$ ipython --no-banner

In [1]: import numpy as np

In [2]: np.set_printoptions(precision=2, suppress=True, linewidth=200, legacy="1.25")

In [3]: def rnd(a):
   ...:     return np.round(a, 2) + 0
   ...: 

In [4]: M = np.array([[-5, -5, 1], [1, -5, -5], [-5, 1, -5]])

In [5]: print((M @ M)[0])
[15 51 15]

In [6]: u = np.array([4, 0, 3])

In [7]: out = M + np.outer(u, np.eye(3)[2])

In [8]: np.linalg.matrix_rank(out - M)
Out[8]: 1

In [9]: t3 = np.stack([M, -2 * M, M[::-1]])

In [10]: t3.shape
Out[10]: (3, 3, 3)

In [11]: np.linalg.matrix_rank(t3.reshape(3, -1))
Out[11]: 2

In [12]: np.linalg.matrix_rank(t3)
Out[12]: array([3, 3, 3])

In [13]: np.einsum("bij,cij->bc", t3, t3)
Out[13]: 
array([[ 153, -306,   81],
       [-306,  612, -162],
       [  81, -162,  153]])

In [14]: rnd(np.linalg.det(t3))
Out[14]: array([-324., 2592.,  324.])

In [15]: feats = np.load("mat.npy")

In [16]: feats
Out[16]: 
array([[ 0,  0,  0, -1,  0,  0],
       [ 0, -5,  0,  0,  0,  0],
       [ 3,  0,  0,  0,  0,  0],
       [ 0,  0, -4,  0,  0,  0],
       [ 0,  0,  0,  0, -2,  0],
       [ 0,  0,  0,  0,  0, -2]])

In [17]: rng = np.random.default_rng(91421)

In [18]: idx = rng.permutation(6)

In [19]: idx
Out[19]: array([3, 0, 4, 2, 5, 1])

In [20]: out = feats[idx][:, idx]

In [21]: rnd(np.sort(np.abs(np.linalg.eigvals(out))))
Out[21]: array([2.  , 2.  , 2.29, 2.29, 2.29, 5.  ])

In [22]: rnd(np.linalg.svd(feats, compute_uv=False))
Out[22]: array([5., 4., 3., 2., 2., 1.])

In [23]: feats.T @ feats
Out[23]: 
array([[ 9,  0,  0,  0,  0,  0],
       [ 0, 25,  0,  0,  0,  0],
       [ 0,  0, 16,  0,  0,  0],
       [ 0,  0,  0,  1,  0,  0],
       [ 0,  0,  0,  0,  4,  0],
       [ 0,  0,  0,  0,  0,  4]])

In [24]: rnd(np.linalg.norm(feats, axis=0))
Out[24]: array([3., 5., 4., 1., 2., 2.])

In [25]: F = np.loadtxt("test18.csv", delimiter=",")

In [26]: F
Out[26]: 
array([[ -1.,  -2.,   3.,   6.],
       [  2.,  -2.,  -6.,   6.],
       [ -2.,  -4.,  -5., -10.],
       [  4.,  -4.,  10., -10.]])

In [27]: out = np.array([[-7, 9], [-7, 2]])

In [28]: C = np.kron(out, F)

In [29]: C.shape
Out[29]: (8, 8)

In [30]: rnd(np.linalg.norm(C, 2)), rnd(np.linalg.norm(out, 2) * np.linalg.norm(F, 2))
Out[30]: (232.54, 232.54)
